$ python3 -q
>>> import numpy as np
>>> np.set_printoptions(precision=2, suppress=True, linewidth=100)
>>> rng = np.random.default_rng(449948)
>>> z = rng.integers(0, 2, 5)
>>> data = np.triu((z[:, None] == z) & (rng.random((5, 5)) < 0.8), 1).astype(int)
>>> data += data.T
>>> data
array([[0, 0, 0, 1, 0],
       [0, 0, 1, 0, 0],
       [0, 1, 0, 0, 0],
       [1, 0, 0, 0, 0],
       [0, 0, 0, 0, 0]])
>>> # looks like rank 4
>>> data.T @ data
array([[1, 0, 0, 0, 0],
       [0, 1, 0, 0, 0],
       [0, 0, 1, 0, 0],
       [0, 0, 0, 1, 0],
       [0, 0, 0, 0, 0]])
>>> data @ data.T
array([[1, 0, 0, 0, 0],
       [0, 1, 0, 0, 0],
       [0, 0, 1, 0, 0],
       [0, 0, 0, 1, 0],
       [0, 0, 0, 0, 0]])
>>> np.linalg.svd(data, compute_uv=False)
array([1., 1., 1., 1., 0.])
>>> np.flatnonzero(np.linalg.matrix_power((data != 0) + (data.T != 0) + np.eye(5), 5)[1])
array([1, 2])
>>> data @ data
array([[1, 0, 0, 0, 0],
       [0, 1, 0, 0, 0],
       [0, 0, 1, 0, 0],
       [0, 0, 0, 1, 0],
       [0, 0, 0, 0, 0]])
>>> round(float(np.linalg.det(data)), 2)
0.0
>>> (data != 0).astype(int)
array([[0, 0, 0, 1, 0],
       [0, 0, 1, 0, 0],
       [0, 1, 0, 0, 0],
       [1, 0, 0, 0, 0],
       [0, 0, 0, 0, 0]])
>>> A = np.loadtxt("run6.csv", delimiter=",")
>>> A
array([[3., 0., 0., 0.],
       [0., 0., 0., 0.],
       [0., 0., 3., 0.],
       [0., 0., 0., 0.]])
>>> proj = np.triu(np.array([[-2, 0, -3, -3], [1, 2, -3, -2], [-3, 1, 2, -1], [-3, 0, 1, 3]]), 1) + np.eye(4)
>>> M2 = proj @ A @ np.linalg.inv(proj)
>>> np.linalg.matrix_rank(M2)
np.int64(2)
>>> M2
array([[ 3.,  0.,  0.,  9.],
       [ 0.,  0., -9., -9.],
       [ 0.,  0.,  3.,  3.],
       [ 0.,  0.,  0.,  0.]])
>>> Uu, s, VT = np.linalg.svd(M2)
>>> V = VT[:(s > 1e-8).sum()]
>>> x = M2[0] + 5 * M2[1] + rng.integers(2) * np.eye(4)[2]
>>> x
array([  3.,   0., -45., -36.])
>>> np.linalg.matrix_rank(np.vstack([M2, x]))
np.int64(2)
>>> np.diag(V.T @ V)
array([0.18, 0.  , 0.91, 0.91])
>>> def softmax(z):
...     e = np.exp(z - z.max(axis=-1, keepdims=True))
...     return e / e.sum(axis=-1, keepdims=True)
... 
>>> softmax(A[2] + 2)
array([0.04, 0.04, 0.87, 0.04])
>>> softmax(A[2])
array([0.04, 0.04, 0.87, 0.04])
>>> att = A @ A.T / np.sqrt(4)
>>> softmax(att + np.triu(np.full(att.shape, -np.inf), 1))
array([[1.  , 0.  , 0.  , 0.  ],
       [0.5 , 0.5 , 0.  , 0.  ],
       [0.01, 0.01, 0.98, 0.  ],
       [0.25, 0.25, 0.25, 0.25]])
>>> softmax(att).round(6).argmax(axis=1)
array([0, 0, 2, 0])
>>> softmax(att)[2] @ A
array([0.03, 0.  , 2.9 , 0.  ])
>>> M = np.load("mat.npy")
>>> M
array([[-1.,  0., -2.,  0.,  0.],
       [ 0., -1.,  0., -2., -2.],
       [-2.,  0., -1.,  0.,  0.],
       [ 0., -2.,  0., -1., -2.],
       [ 0., -2.,  0., -2., -1.]])
>>> # symmetric, so the eigenvalues are real
>>> Q, Rm = np.linalg.qr(M)
>>> Q.shape, Rm.shape
((5, 5), (5, 5))
>>> Rm
array([[ 2.24,  0.  ,  1.79,  0.  ,  0.  ],
       [ 0.  ,  3.  ,  0.  ,  2.67,  2.67],
       [ 0.  ,  0.  ,  1.34,  0.  ,  0.  ],
       [ 0.  ,  0.  ,  0.  , -1.37, -0.65],
       [ 0.  ,  0.  ,  0.  ,  0.  ,  1.21]])
>>> round(abs(Rm[0, 0]), 2), np.round(np.linalg.norm(M[:, 0]), 2)
(np.float64(2.24), np.float64(2.24))
>>> np.allclose(Rm.T @ Rm, M.T @ M)
True
>>> round(float(np.linalg.eigvalsh(M).min()), 2)
-5.0
>>> [round(float(np.linalg.det(M[:i, :i])), 2) + 0 for i in range(1, 6)]
[-1.0, 1.0, 3.0, 9.0, 15.0]
>>> np.all(np.linalg.eigvalsh(M) > 0)
np.False_
>>> vals, V = np.linalg.eig(M)
>>> np.sort(np.linalg.eigvals(M.T))
array([-5., -3.,  1.,  1.,  1.])
>>> vals, V = np.linalg.eigh(M)
>>> x = np.array([-1, 1, -1, -3, 3])
>>> np.abs(M).sum(axis=1).max(), np.abs(vals).max()
(np.float64(5.0), np.float64(5.0))
>>> x @ M @ x
np.float64(11.0)
>>> M2 = M / np.sqrt((M ** 2).mean(axis=1, keepdims=True))
>>> np.linalg.matrix_rank(M - M.mean(axis=1, keepdims=True))
np.int64(4)
>>> F = np.loadtxt("test16.csv", delimiter=",")
>>> F
array([[ 0.,  1.,  0.],
       [ 0.,  1., -1.],
       [ 1., -1., -1.],
       [ 2.,  0., -1.],
       [ 0.,  2., -2.],
       [-1.,  3.,  0.],
       [ 0.,  3.,  2.],
       [-1.,  1.,  4.],
       [-1., -1.,  4.],
       [-3., -2.,  6.],
       [-5., -3.,  8.],
       [-6., -2.,  9.],
       [-8., -2.,  8.],
       [-9., -3.,  6.],
       [-9., -1.,  6.],
       [-7.,  1.,  7.],
       [-6., -1.,  8.],
       [-8., -1., 10.],
       [-8., -1., 11.],
       [-7., -2.,  9.],
       [-7., -2., 10.],
       [-6., -4., 12.],
       [-5., -4., 14.],
       [-6., -2., 15.],
       [-4., -1., 13.],
       [-5.,  1., 14.],
       [-7.,  1., 12.],
       [-6.,  1., 10.]])
>>> softmax(F).sum(axis=1)
array([1., 1., 1., 1., 1., 1., 1., 1., 1., 1., 1., 1., 1., 1., 1., 1., 1., 1., 1., 1., 1., 1., 1.,
       1., 1., 1., 1., 1.])
>>> np.round(softmax(10 * F[7]), 2) + 0
array([0., 0., 1.])
>>> softmax(F[7])
array([0.01, 0.05, 0.95])
>>> att = F @ F.T / np.sqrt(3)
>>> softmax(att).round(6).argmax(axis=1)
array([ 5,  4,  2,  3,  4,  5, 25, 23, 23, 23, 23, 23, 23, 23, 23, 23, 23, 23, 23, 23, 23, 23, 23,
       23, 23, 23, 23, 23])
>>> softmax(att)[7] @ F
array([-5.75, -1.3 , 14.72])
>>> Xs = F - F.mean(axis=0)
>>> V = np.linalg.svd(Xs)[2][:1]
>>> M2 = Xs - Xs @ V.T @ V
>>> np.linalg.norm(M2, axis=1).round(6).argmax()
np.int64(13)
>>> np.cov(Xs @ V.T, rowvar=False)
array(35.2)
>>> M2.std(axis=0)
array([1.68, 1.52, 1.02])
>>> W0 = np.load("data.npy")
>>> W0
array([[ 0.29,  1.57, -0.86, -0.67],
       [ 0.23, -2.07,  1.14,  0.1 ]])
>>> np.diff(W0, axis=0)
array([[-0.06, -3.64,  2.  ,  0.77]])
>>> W0.mean(axis=0)
array([ 0.26, -0.25,  0.14, -0.29])
>>> np.linalg.svd(W0, compute_uv=False)
array([3. , 0.6])
>>> np.linalg.matrix_rank(W0)
np.int64(2)
>>> np.count_nonzero(W0)
np.int64(8)
>>> M2 = W0 / np.sqrt((W0 ** 2).mean(axis=1, keepdims=True))
>>> np.linalg.matrix_rank(W0 - W0.mean(axis=1, keepdims=True))
np.int64(2)
>>> np.linalg.norm(M2, axis=1)
array([2., 2.])
>>> M2[1]
array([ 0.19, -1.74,  0.96,  0.08])
>>> np.linalg.matrix_rank(M2) == np.linalg.matrix_rank(W0)
np.True_
>>> Uu, s = np.linalg.svd(W0)
Traceback (most recent call last):
  File "<python-input-79>", line 1, in <module>
    Uu, s = np.linalg.svd(W0)
    ^^^^^
ValueError: too many values to unpack (expected 2)
>>> Uu, s, VT = np.linalg.svd(W0, full_matrices=False)
>>> np.round(np.sqrt((s ** 2).sum()), 2), np.round(np.linalg.norm(W0), 2)
(np.float64(3.06), np.float64(3.06))
>>> np.allclose(Uu * s @ VT, W0)
True
>>> s
array([3. , 0.6])
>>> np.round(Uu.T @ W0 @ VT.T, 2) + 0
array([[3. , 0. ],
       [0. , 0.6]])
>>> s / s[0]
array([1. , 0.2])
>>> x = np.array([0, 1, 0, 0])
>>> h = np.maximum(W0 @ x, 0)
>>> np.maximum(W0 @ x, 0) - np.maximum(-W0 @ x, 0)
array([ 1.57, -2.07])
>>> W0.T @ h
array([ 0.46,  2.46, -1.35, -1.05])
>>> mat = np.load("w.npy")
>>> mat
array([[ 1.  ,  1.2 , -0.4 ],
       [-0.8 , -1.83,  0.6 ],
       [ 0.1 ,  1.18, -0.4 ],
       [ 0.3 , -0.92,  0.3 ],
       [-3.1 , -5.1 ,  1.7 ],
       [ 1.1 ,  7.19, -2.4 ],
       [ 0.1 ,  0.57, -0.2 ],
       [ 0.6 , -2.4 ,  0.8 ],
       [ 1.2 ,  1.81, -0.6 ],
       [ 1.  , -1.48,  0.5 ],
       [ 0.6 ,  6.04, -2.  ],
       [ 1.9 , -9.01,  3.  ],
       [-0.1 ,  5.97, -2.  ]])
>>> proj = mat @ np.linalg.solve(mat.T @ mat, mat.T)
>>> np.allclose(proj @ proj, proj)
True
>>> proj @ mat[:, 0]
array([ 1. , -0.8,  0.1,  0.3, -3.1,  1.1,  0.1,  0.6,  1.2,  1. ,  0.6,  1.9, -0.1])
>>> np.round(np.linalg.eigvalsh(proj), 2) + 0
array([0., 0., 0., 0., 0., 0., 0., 0., 0., 0., 1., 1., 1.])
>>> E = np.load("out14.npy")
>>> E
array([[ -6.35,  -4.66,   3.09,  18.12],
       [ -7.75,  -3.48, -17.92,   2.56],
       [  8.72, -13.72,  -0.1 , -11.65],
       [ 16.41,  -7.3 ,   6.57,   5.84],
       [  3.68,  -1.48,  14.36, -13.34],
       [ -3.23, -18.46,   0.9 ,   6.93],
       [ -2.33,  -3.67,   8.67,  17.49],
       [-12.76,  -2.4 ,  14.85,  -3.33],
       [  5.77,  -8.74,  16.54,   4.09],
       [ 12.56,   6.95,  13.92,   0.53],
       [ -4.62, -14.84, -12.48,   1.67],
       [  0.14,   3.22,  16.03, -11.52],
       [-14.33,  -6.38, -11.38,  -4.95],
       [-14.66, -12.75,   2.38,  -4.09],
       [ -6.86,   2.97,   2.78,  18.34],
       [-14.01, -10.5 ,  -0.16,   9.67],
       [ 10.48,  11.87, -10.21,  -6.72],
       [ 19.45,  -2.39,   2.76,  -2.88],
       [ 16.36,   1.75, -10.31,  -4.79],
       [-12.74,  11.1 ,  10.64,   1.18],
       [  6.49, -13.66,  -7.93, -10.42],
       [  6.96,  12.7 ,   6.93, -11.93]])
>>> z = rng.permutation(4)
>>> M2 = E[:, z] * rng.choice([-1, 1], 4)
>>> M2
array([[ -4.66,  18.12,  -3.09,  -6.35],
       [ -3.48,   2.56,  17.92,  -7.75],
       [-13.72, -11.65,   0.1 ,   8.72],
       [ -7.3 ,   5.84,  -6.57,  16.41],
       [ -1.48, -13.34, -14.36,   3.68],
       [-18.46,   6.93,  -0.9 ,  -3.23],
       [ -3.67,  17.49,  -8.67,  -2.33],
       [ -2.4 ,  -3.33, -14.85, -12.76],
       [ -8.74,   4.09, -16.54,   5.77],
       [  6.95,   0.53, -13.92,  12.56],
       [-14.84,   1.67,  12.48,  -4.62],
       [  3.22, -11.52, -16.03,   0.14],
       [ -6.38,  -4.95,  11.38, -14.33],
       [-12.75,  -4.09,  -2.38, -14.66],
       [  2.97,  18.34,  -2.78,  -6.86],
       [-10.5 ,   9.67,   0.16, -14.01],
       [ 11.87,  -6.72,  10.21,  10.48],
       [ -2.39,  -2.88,  -2.76,  19.45],
       [  1.75,  -4.79,  10.31,  16.36],
       [ 11.1 ,   1.18, -10.64, -12.74],
       [-13.66, -10.42,   7.93,   6.49],
       [ 12.7 , -11.93,  -6.93,   6.96]])
>>> Uu, _, VT = np.linalg.svd(E.T @ M2)
>>> z
array([1, 3, 2, 0])
>>> np.round(np.linalg.lstsq(E, M2)[0], 2) + 0
array([[ 0.,  0.,  0.,  1.],
       [ 1.,  0.,  0.,  0.],
       [ 0.,  0., -1.,  0.],
       [ 0.,  1.,  0.,  0.]])
>>> np.round(Uu @ VT, 2) + 0
array([[ 0.,  0.,  0.,  1.],
       [ 1.,  0.,  0.,  0.],
       [ 0.,  0., -1.,  0.],
       [ 0.,  1.,  0.,  0.]])
